$ ipython --no-banner

In [1]: import numpy as np

In [2]: np.set_printoptions(precision=3, suppress=True, linewidth=160)

In [3]: K = np.array([[1.2, -0.3, -0.4, -1.0],
   ...:     [-0.9, 1.6, 1.0, -0.2],
   ...:     [-0.3, 0.1, 0.5, -0.2]])

In [4]: rng = np.random.default_rng(48)

In [5]: K[1] = K[2] + 0.02 * rng.normal(size=4)

In [6]: K
Out[6]: 
array([[ 1.2  , -0.3  , -0.4  , -1.   ],
       [-0.306,  0.127,  0.504, -0.172],
       [-0.3  ,  0.1  ,  0.5  , -0.2  ]])

In [7]: t = np.radians(135)

In [8]: Rm = np.eye(4)

In [9]: Rm[0, 0] = Rm[3, 3] = np.cos(t)

In [10]: Rm[0, 3], Rm[3, 0] = -np.sin(t), np.sin(t)

In [11]: Rm
Out[11]: 
array([[-0.707,  0.   ,  0.   , -0.707],
       [ 0.   ,  1.   ,  0.   ,  0.   ],
       [ 0.   ,  0.   ,  1.   ,  0.   ],
       [ 0.707,  0.   ,  0.   , -0.707]])

In [12]: B = K @ Rm.T

In [13]: np.allclose(K @ K.T, B @ B.T)
Out[13]: True

In [14]: np.allclose(np.linalg.norm(K, axis=1), np.linalg.norm(B, axis=1))
Out[14]: True

In [15]: B
Out[15]: 
array([[-0.141, -0.3  , -0.4  ,  1.556],
       [ 0.338,  0.127,  0.504, -0.095],
       [ 0.354,  0.1  ,  0.5  , -0.071]])

In [16]: np.abs(B - K).max(axis=0)
Out[16]: array([1.341, 0.   , 0.   , 2.556])

In [17]: np.round(np.linalg.norm(B, 2) / np.linalg.norm(B), 3)
Out[17]: np.float64(0.907)

In [18]: np.argsort(-np.linalg.norm(B, axis=0).round(6), kind="stable")[:3]
Out[18]: array([3, 2, 0])

In [19]: F = np.loadtxt("x.csv", delimiter=",")

In [20]: F
Out[20]: 
array([[-1.,  2.,  3.,  3.],
       [-1.,  2.,  3.,  3.],
       [ 4.,  0.,  3.,  3.],
       [ 4.,  0.,  3.,  3.],
       [ 1.,  2.,  3.,  3.],
       [ 1.,  2.,  3.,  3.],
       [ 2.,  0.,  3.,  3.],
       [ 1.,  2.,  3.,  3.],
       [-1., -3., -3.,  0.],
       [ 0.,  0.,  0.,  0.],
       [ 0., -1.,  0.,  3.],
       [ 3.,  2.,  6.,  6.],
       [ 3., -2.,  0.,  0.],
       [-1., -3., -3.,  0.],
       [ 2., -5., -3.,  0.]])

In [21]: vec = np.array([4, 1, 2, 0])

In [22]: y = F @ vec

In [23]: np.round(np.linalg.solve(F.T @ F, F.T @ y), 3) + 0
Out[23]: array([4., 1., 2., 0.])

In [24]: np.round(np.linalg.pinv(F) @ F, 3) + 0
Out[24]: 
array([[1., 0., 0., 0.],
       [0., 1., 0., 0.],
       [0., 0., 1., 0.],
       [0., 0., 0., 1.]])

In [25]: y = y + 0.05 * rng.normal(size=15)

In [26]: y
Out[26]: array([  4.008,   3.949,  22.043,  21.968,  12.021,  12.059,  14.037,  12.017, -13.053,  -0.002,  -1.037,  26.067,  10.028, -12.957,  -2.945])

In [27]: beta, *_ = np.linalg.lstsq(F, y)

In [28]: round(float(np.linalg.norm(y - F @ beta)), 3)
Out[28]: 0.136

In [29]: q, Rm = np.linalg.qr(F)

In [30]: np.round(q @ Rm, 3) + 0
Out[30]: 
array([[-1.,  2.,  3.,  3.],
       [-1.,  2.,  3.,  3.],
       [ 4.,  0.,  3.,  3.],
       [ 4.,  0.,  3.,  3.],
       [ 1.,  2.,  3.,  3.],
       [ 1.,  2.,  3.,  3.],
       [ 2.,  0.,  3.,  3.],
       [ 1.,  2.,  3.,  3.],
       [-1., -3., -3.,  0.],
       [ 0.,  0.,  0.,  0.],
       [ 0., -1.,  0.,  3.],
       [ 3.,  2.,  6.,  6.],
       [ 3., -2.,  0.,  0.],
       [-1., -3., -3.,  0.],
       [ 2., -5., -3.,  0.]])

In [31]: Rm
Out[31]: 
array([[ 8.062, -0.248,  6.326,  6.326],
       [ 0.   , -8.482, -9.028, -4.783],
       [ 0.   ,  0.   , -3.672, -6.754],
       [ 0.   ,  0.   ,  0.   , -2.913]])

In [32]: round(np.trace(q @ q.T), 3)
Out[32]: np.float64(4.0)

In [33]: np.abs(np.diag(Rm))
Out[33]: array([8.062, 8.482, 3.672, 2.913])

In [34]: np.round(np.linalg.norm(F[13], 1), 3), np.round(np.linalg.norm(F[13], np.inf), 3)
Out[34]: (np.float64(7.0), np.float64(3.0))

In [35]: round(float(np.linalg.norm(F) ** 2 / np.linalg.norm(F, 2) ** 2), 3)
Out[35]: 1.35

In [36]: np.round(np.linalg.norm(F[13] - F[1]), 3)
Out[36]: np.float64(8.367)

In [37]: np.linalg.norm(F, axis=1)
Out[37]: array([4.796, 4.796, 5.831, 5.831, 4.796, 4.796, 4.69 , 4.796, 4.359, 0.   , 3.162, 9.22 , 3.606, 4.359, 6.164])

In [38]: X = np.loadtxt("out1.csv", delimiter=",")

In [39]: X
Out[39]: 
array([[ 0.864,  0.544, -0.478],
       [ 0.976,  0.797, -0.786],
       [ 1.   ,  0.991, -0.993],
       [ 0.129,  0.598, -0.96 ],
       [-0.988, -0.762,  0.43 ],
       [ 0.749,  0.327, -0.05 ],
       [ 0.744, -0.02 ,  0.77 ],
       [ 0.879,  0.11 ,  0.778],
       [ 0.848, -0.217,  0.957],
       [ 0.282,  0.811, -0.996],
       [ 0.957,  0.731, -0.706],
       [ 0.978,  0.226,  0.917],
       [ 0.371, -0.53 ,  0.974],
       [-0.686,  0.336, -0.955]])

In [40]: vec = np.array([-2, 2, 0])

In [41]: y = X @ vec

In [42]: np.round(np.linalg.pinv(X) @ X, 3) + 0
Out[42]: 
array([[1., 0., 0.],
       [0., 1., 0.],
       [0., 0., 1.]])

In [43]: np.round(np.linalg.lstsq(X, y)[0], 3) + 0
Out[43]: array([-2.,  2.,  0.])

In [44]: np.round(np.linalg.solve(X.T @ X, X.T @ y), 3) + 0
Out[44]: array([-2.,  2.,  0.])

In [45]: y = y + 0.1 * rng.normal(size=14)

In [46]: y
Out[46]: array([-0.597, -0.402, -0.026,  0.929,  0.385, -0.831, -1.61 , -1.526, -2.157,  1.057, -0.212, -1.546, -1.715,  1.927])

In [47]: beta, *_ = np.linalg.lstsq(X, y)

In [48]: round(float(np.linalg.norm(y - X @ beta)), 3)
Out[48]: 0.26

In [49]: beta
Out[49]: array([-1.828,  1.697, -0.175])

In [50]: [round(float(np.linalg.norm(np.linalg.solve(X.T @ X + lam * np.eye(3), X.T @ y))), 2) for lam in (0, 1, 10, 100)]
Out[50]: [2.5, 1.39, 0.73, 0.13]

In [51]: np.round(X.T @ (y - X @ beta), 3) + 0
Out[51]: array([0., 0., 0.])
